In [1]: import numpy as np

In [2]: np.set_printoptions(suppress=True, linewidth=100)

In [3]: def tidy(a):
   ...:     return np.round(a, 2) + 0
   ...: 

In [4]: arr = np.load("m.npy")

In [5]: print(arr)
[[2 1 2 1]
 [1 1 1 1]
 [2 1 2 1]
 [1 1 1 1]]

In [6]: rank = np.linalg.matrix_rank(arr)

In [7]: rank
Out[7]: np.int64(2)

In [8]: N = np.linalg.svd(arr)[2][rank:].T

In [9]: np.linalg.matrix_rank(arr.T @ arr), np.linalg.matrix_rank(arr @ arr.T)
Out[9]: (np.int64(2), np.int64(2))

In [10]: print([int(np.linalg.matrix_rank(np.delete(arr, i, axis=0))) for i in range(4)])
[2, 2, 2, 2]

In [11]: tidy(arr @ N)
Out[11]: 
array([[0., 0.],
       [0., 0.],
       [0., 0.],
       [0., 0.]])

In [12]: left, sigma, vt = np.linalg.svd(arr)

In [13]: print(np.argmax(sigma[:-1] / (sigma[1:] + 1e-6)) + 1)
2

In [14]: Y = left[:, :2] @ np.diag(sigma[:2]) @ vt[:2]

In [15]: np.linalg.matrix_rank(arr, rtol=0.05)
Out[15]: np.int64(2)

In [16]: tidy(np.linalg.norm(arr - Y) / np.linalg.norm(arr))
Out[16]: np.float64(0.0)

In [17]: E = np.loadtxt("case17.csv", delimiter=",")

In [18]: E
Out[18]: 
array([[ -1.,   4.,  -6.,   6.,   0.,  -7.],
       [ -2.,   8., -12.,  12.,   0., -14.],
       [  5., -20.,  30., -30.,   0.,  35.],
       [ -4.,  16., -24.,  24.,   0., -28.]])

In [19]: try:
    ...:     np.linalg.inv(E)
    ...: except np.linalg.LinAlgError as e:
    ...:     print("failed:", e)
    ...: 
failed: Last 2 dimensions of the array must be square

In [20]: np.abs(np.diag(np.linalg.qr(E)[1])) > 1e-9
Out[20]: array([ True, False, False, False])

In [21]: print(tidy(np.trace(np.linalg.pinv(E) @ E)))
1.0

In [22]: np.linalg.lstsq(E[:-1].T, E[-1])[2]
Out[22]: np.int32(1)
